>>> import numpy as np
>>> from numpy import linalg as LA
>>> np.set_printoptions(suppress=True, linewidth=120)
>>> F = np.loadtxt("sample18.csv", delimiter=",")
>>> F
array([[-2.,  0.],
       [ 0.,  0.]])
>>> def softmax(z):
...     e = np.exp(z - z.max(axis=-1, keepdims=True))
...     return e / e.sum(axis=-1, keepdims=True)
... 
>>> np.round(softmax(F[0] + 4), 2)
array([0.12, 0.88])
>>> np.round(softmax(F).sum(axis=1), 2)
array([1., 1.])
>>> np.round(softmax(F[0]), 2)
array([0.12, 0.88])
>>> att = F @ F.T / np.sqrt(2)
>>> softmax(att).round(6).argmax(axis=1)
array([0, 0])
>>> np.round(softmax(att)[0] @ F, 2)
array([-1.89,  0.  ])
>>> (LA.matrix_power((F != 0) + (F.T != 0) + np.eye(2), 2) > 0).astype(int)
array([[1, 0],
       [0, 1]])
>>> np.flatnonzero(LA.matrix_power((F != 0) + (F.T != 0) + np.eye(2), 2)[1])
array([1])
>>> np.round(np.sort(LA.eigvals(F).real), 2)
array([-2.,  0.])
>>> rank = LA.matrix_rank(F)
>>> rank
np.int64(1)
>>> ns = LA.svd(F)[2][rank:].T
>>> [int(LA.matrix_rank(np.delete(F, i, axis=0))) for i in range(2)]
[0, 1]
>>> [int(LA.matrix_rank(F[:i])) for i in range(1, len(F) + 1)]
[1, 1]
>>> ns[:, 0] / ns[np.abs(ns[:, 0]).round(6).argmax(), 0]
array([0., 1.])
>>> np.allclose(F @ ns, 0)
True
>>> ns.shape
(2, 1)
>>> Uu, sv, Vh = LA.svd(F)
>>> np.argmax(sv[:-1] / (sv[1:] + 1e-6)) + 1
np.int64(1)
>>> sv
array([2., 0.])
>>> A2 = Uu[:, :1] @ np.diag(sv[:1]) @ Vh[:1]
>>> LA.matrix_rank(A2)
np.int64(1)
>>> np.abs(F - A2).max()
np.float64(0.0)
>>> A2
array([[-2.,  0.],
       [ 0.,  0.]])
>>> np.round(LA.norm(F - A2) / LA.norm(F), 2)
np.float64(0.0)
>>> np.round(LA.norm(F, axis=0), 2)
array([2., 0.])
>>> np.round(LA.pinv(F), 2)
array([[-0.5,  0. ],
       [ 0. ,  0. ]])
>>> F[:, 1] @ F[:, 0]
np.float64(0.0)
>>> E = np.maximum(np.array([[2],
...     [0],
...     [-3],
...     [0],
...     [-2],
...     [-1],
...     [-1],
...     [3],
...     [1],
...     [1],
...     [1],
...     [-1],
...     [0],
...     [0],
...     [-2]]) @ np.array([[2, 0, 0]]) + np.array([1, 1, 2]), 0)
>>> E
array([[5, 1, 2],
       [1, 1, 2],
       [0, 1, 2],
       [1, 1, 2],
       [0, 1, 2],
       [0, 1, 2],
       [0, 1, 2],
       [7, 1, 2],
       [3, 1, 2],
       [3, 1, 2],
       [3, 1, 2],
       [0, 1, 2],
       [1, 1, 2],
       [1, 1, 2],
       [0, 1, 2]])
>>> # rows and columns are dependent
>>> u, g = E[6], E[12]
>>> u @ g
np.int64(5)
>>> u @ u
np.int64(5)
>>> pr = (u @ g) / (u @ u) * u
>>> (g - pr) @ u
np.float64(0.0)
>>> LA.matrix_rank(np.outer(u, g))
np.int64(1)
>>> np.outer(u, g)
array([[0, 0, 0],
       [1, 1, 2],
       [2, 2, 4]])
>>> np.allclose(E[:-1].T @ LA.lstsq(E[:-1].T, E[-1])[0], E[-1])
True
>>> round(np.trace(LA.pinv(E) @ E), 2)
np.float64(2.0)
>>> np.unique(E.round(6), axis=0).shape
(5, 3)
>>> Uu, sv, Vh = LA.svd(E)
>>> sv.round(2) + 0
array([12.16,  5.67,  0.  ])
>>> np.argmax(sv[:-1] / (sv[1:] + 1e-6)) + 1
np.int64(2)
>>> A2 = Uu[:, :2] @ np.diag(sv[:2]) @ Vh[:2]
>>> LA.matrix_rank(E, rtol=0.05)
np.int64(2)
>>> LA.matrix_rank(A2)
np.int64(2)
>>> A2.round(2) + 0
array([[5., 1., 2.],
       [1., 1., 2.],
       [0., 1., 2.],
       [1., 1., 2.],
       [0., 1., 2.],
       [0., 1., 2.],
       [0., 1., 2.],
       [7., 1., 2.],
       [3., 1., 2.],
       [3., 1., 2.],
       [3., 1., 2.],
       [0., 1., 2.],
       [1., 1., 2.],
       [1., 1., 2.],
       [0., 1., 2.]])
>>> round(float(LA.norm(E - A2) / LA.norm(E)), 2)
0.0
>>> round(LA.norm(E - A2, 2), 2), round(float(sv[2]), 2)
(np.float64(0.0), 0.0)
>>> np.round(np.abs(E - A2).max(), 2)
np.float64(0.0)
>>> mat = np.load("run5.npy")
>>> mat
array([[ 1,  0,  0],
       [ 2,  1,  0],
       [-3,  0,  1]])
>>> A2 = mat[0, 0] * mat[1:] - np.outer(mat[1:, 0], mat[0])
>>> A2
array([[0, 1, 0],
       [0, 0, 1]])
>>> mat[:, 0] / mat[0, 0]
array([ 1.,  2., -3.])
>>> LA.matrix_rank(A2), LA.matrix_rank(mat)
(np.int64(2), np.int64(3))
>>> np.flatnonzero(~A2.round(6).any(axis=1))
array([], dtype=int64)
>>> P = np.triu(np.array([[3, -1, 0], [-3, -2, 0], [-2, -1, -3]]), 1) + np.eye(3)
>>> A2 = P @ mat @ LA.inv(P)
>>> LA.matrix_rank(A2)
np.int64(3)
>>> np.round(LA.det(A2), 2)
np.float64(1.0)
>>> np.round(np.poly(A2), 2)
array([ 1., -3.,  3., -1.])
>>> u = np.array([-2, 0, 0])
>>> A2 = mat + np.outer(u, np.eye(3)[0])
>>> LA.matrix_rank(LA.inv(A2) - LA.inv(mat), tol=1e-8)
np.int64(1)
>>> X = np.load("x.npy")
>>> X
array([[ 0,  3, -1],
       [ 1,  4,  0],
       [ 0,  3, -1]])
>>> # null space of dimension 1
>>> t3 = np.stack([F, -2 * F, F[::-1]])
>>> np.einsum("bij,cij->bc", t3, t3)
array([[ 4., -8.,  0.],
       [-8., 16.,  0.],
       [ 0.,  0.,  4.]])
>>> LA.matrix_rank(t3)
array([1, 1, 1])
>>> np.round(LA.norm(t3, axis=(1, 2)), 2)
array([2., 4., 2.])
>>> (t3 @ F.T).shape
(3, 2, 2)
>>> np.round(LA.det(t3), 2)
array([0., 0., 0.])
>>> rank = LA.matrix_rank(X)
>>> rank
np.int64(2)
>>> ns = LA.svd(X)[2][rank:].T
>>> LA.matrix_rank(X.T @ X), LA.matrix_rank(X @ X.T)
(np.int64(2), np.int64(2))
>>> [int(LA.matrix_rank(np.delete(X, i, axis=0))) for i in range(3)]
[2, 1, 2]
>>> Uu, sv, Vh = LA.svd(X)
>>> evecs = Vh[:(sv > 1e-8).sum()]
>>> rng = np.random.default_rng(3804)
>>> x = X[0] + 5 * X[1] + rng.integers(2) * np.eye(3)[2]
>>> x
array([ 5., 23.,  0.])
>>> LA.matrix_rank(np.vstack([X, x]))
np.int64(3)
>>> np.round(evecs.T @ evecs, 2)
array([[ 0.38,  0.15,  0.46],
       [ 0.15,  0.96, -0.12],
       [ 0.46, -0.12,  0.65]])
>>> t3 = np.stack([X, -3 * X, X[::-1]])
>>> np.einsum("bij,cij->bc", t3, t3)
array([[  37, -111,   37],
       [-111,  333, -111],
       [  37, -111,   37]])
>>> np.round(LA.det(t3), 2)
array([0., 0., 0.])
>>> K = np.load("data.npy")
>>> K.round(2)
array([[ 7.44, -2.85, -4.37],
       [ 4.  ,  6.61,  4.34],
       [ 3.35, -5.96,  6.22]])
>>> labels = rng.permutation(3)
>>> labels
array([0, 2, 1])
>>> A2 = K[labels][:, labels]
>>> np.round(np.sort(np.abs(LA.eigvals(A2))), 2)
array([8.11, 9.48, 9.48])
>>> round(float(np.trace(A2)), 2)
20.27
>>> np.round(np.diag(A2), 2)
array([7.44, 6.22, 6.61])
>>> A2.round(2)
array([[ 7.44, -4.37, -2.85],
       [ 3.35,  6.22, -5.96],
       [ 4.  ,  4.34,  6.61]])
>>> np.round((A2 + A2.T) / 2, 2)
array([[ 7.44, -0.51,  0.57],
       [-0.51,  6.22, -0.81],
       [ 0.57, -0.81,  6.61]])
>>> round(LA.det(A2), 2)
np.float64(729.0)
>>> np.round((A2 - A2.T) / 2, 2)
array([[ 0.  , -3.86, -3.42],
       [ 3.86,  0.  , -5.15],
       [ 3.42,  5.15,  0.  ]])
>>> np.round(A2 @ A2, 2)
array([[ 29.26, -72.05, -14.03],
       [ 21.96,  -1.78, -86.14],
       [ 70.7 ,  38.21,   6.49]])
>>> q, r_ = LA.qr(K)
>>> np.allclose(r_.T @ r_, K.T @ K)
True
>>> np.round(q @ r_, 2)
array([[ 7.44, -2.85, -4.37],
       [ 4.  ,  6.61,  4.34],
       [ 3.35, -5.96,  6.22]])
>>> r_.round(2)
array([[-9.08,  1.63, -0.63],
       [ 0.  , -9.21, -0.55],
       [ 0.  ,  0.  ,  8.71]])
>>> q.shape, r_.shape
((3, 3), (3, 3))
>>> round(abs(r_[0, 0]), 2), np.round(LA.norm(K[:, 0]), 2)
(np.float64(9.08), np.float64(9.08))
>>> np.round(np.abs(np.diag(r_)), 2)
array([9.08, 9.21, 8.71])
>>> W = np.array([[0, 1, 1, 1, 1, 0], [2, 0, 0, 2, 1, 0], [0, 2, 1, 1, 0, 2]])
>>> c = np.array([-3, 3, 4, 3, 4, -5])
>>> act = np.maximum(E @ W + c, 0)
>>> (act > 0).mean(axis=0)
array([0., 1., 1., 1., 1., 0.])
>>> LA.matrix_rank(act)
np.int64(2)
>>> cent = np.array([[-4, -3], [3, 4], [-4, -1], [1, 2], [-3, -4], [2, 1]])
>>> (act @ cent).round(6).argmax(axis=1)
array([1, 1, 1, 1, 1, 1, 1, 1, 1, 1, 1, 1, 1, 1, 1])
>>> A = np.array([[0.0, -1.0, 0.0], [-1.0, 0.0, 0.0], [0.0, 0.0, 0.0]])
>>> A
array([[ 0., -1.,  0.],
       [-1.,  0.,  0.],
       [ 0.,  0.,  0.]])
>>> Uu, sv, Vh = LA.svd(A)
>>> np.argmax(sv[:-1] / (sv[1:] + 1e-6)) + 1
np.int64(2)
>>> sv
array([1., 1., 0.])
>>> A2 = Uu[:, :2] @ np.diag(sv[:2]) @ Vh[:2]
>>> np.abs(A - A2).max()
np.float64(0.0)
>>> W0 = np.load("test3.npy")
>>> W0.round(2)
array([[-0.06,  0.51,  0.41,  0.75],
       [ 0.42, -0.66,  0.61,  0.14],
       [-0.9 , -0.31,  0.3 , -0.03],
       [-0.06, -0.46, -0.61,  0.64]])
>>> np.round(LA.norm(W0, axis=0), 2)
array([1., 1., 1., 1.])
>>> np.round(LA.pinv(W0), 2)
array([[-0.06,  0.42, -0.9 , -0.06],
       [ 0.51, -0.66, -0.31, -0.46],
       [ 0.41,  0.61,  0.3 , -0.61],
       [ 0.75,  0.14, -0.03,  0.64]])
>>> labels = rng.permutation(4)
>>> labels
array([2, 1, 3, 0])
>>> A2 = W0[labels][:, labels]
>>> np.round(np.sort(np.abs(LA.eigvals(A2))), 2)
array([1., 1., 1., 1.])
>>> round(float(LA.det(A2)), 2), round(float(LA.det(W0[labels])), 2)
(-1.0, -1.0)
>>> np.allclose(A2, W0)
False
>>> q, evecs = LA.qr(mat[:, :2])[0], LA.qr(mat[:, 2:])[0]
>>> sv = LA.svd(q.T @ evecs, compute_uv=False)
>>> (sv > 0.9).sum()
np.int64(1)
>>> np.round(np.degrees(np.arccos(sv.clip(0, 1))), 2)
array([18.43])
>>> M = np.loadtxt("arr.csv", delimiter=",")
>>> M
array([[ -6.69,   2.62, -24.27],
       [ -6.51,   2.42, -22.71],
       [ -6.26,   2.16, -20.74],
       [ -6.26,   2.16, -20.74],
       [ -6.18,   2.06, -20.07],
       [ -4.71,   0.59, -11.05],
       [ -4.6 ,   0.49, -10.5 ],
       [ -4.35,   0.28,  -9.4 ],
       [ -3.91,  -0.07,  -7.66],
       [ -3.71,  -0.2 ,  -6.98],
       [ -3.57,  -0.3 ,  -6.5 ],
       [  0.01,   0.01,   0.01],
       [  0.68,   0.83,   0.9 ],
       [  0.76,   0.95,   1.02],
       [  1.17,   1.62,   1.64],
       [  1.55,   2.36,   2.33],
       [  5.06,  15.06,  15.99],
       [  5.81,  19.4 ,  21.59],
       [  5.99,  20.55,  23.14],
       [  6.05,  20.97,  23.72],
       [  6.91,  26.97,  32.22],
       [  7.09,  28.4 ,  34.32]])
>>> Ac = (M - M.mean(axis=0)) / M.std(axis=0)
>>> np.argwhere(np.abs(Ac) > 2)
array([[20,  1],
       [21,  1]])
>>> c = LA.lstsq(np.delete(Ac, 0, axis=1), Ac[:, 0])[0]
>>> round(1 - np.var(Ac[:, 0] - np.delete(Ac, 0, axis=1) @ c), 2)
np.float64(0.96)
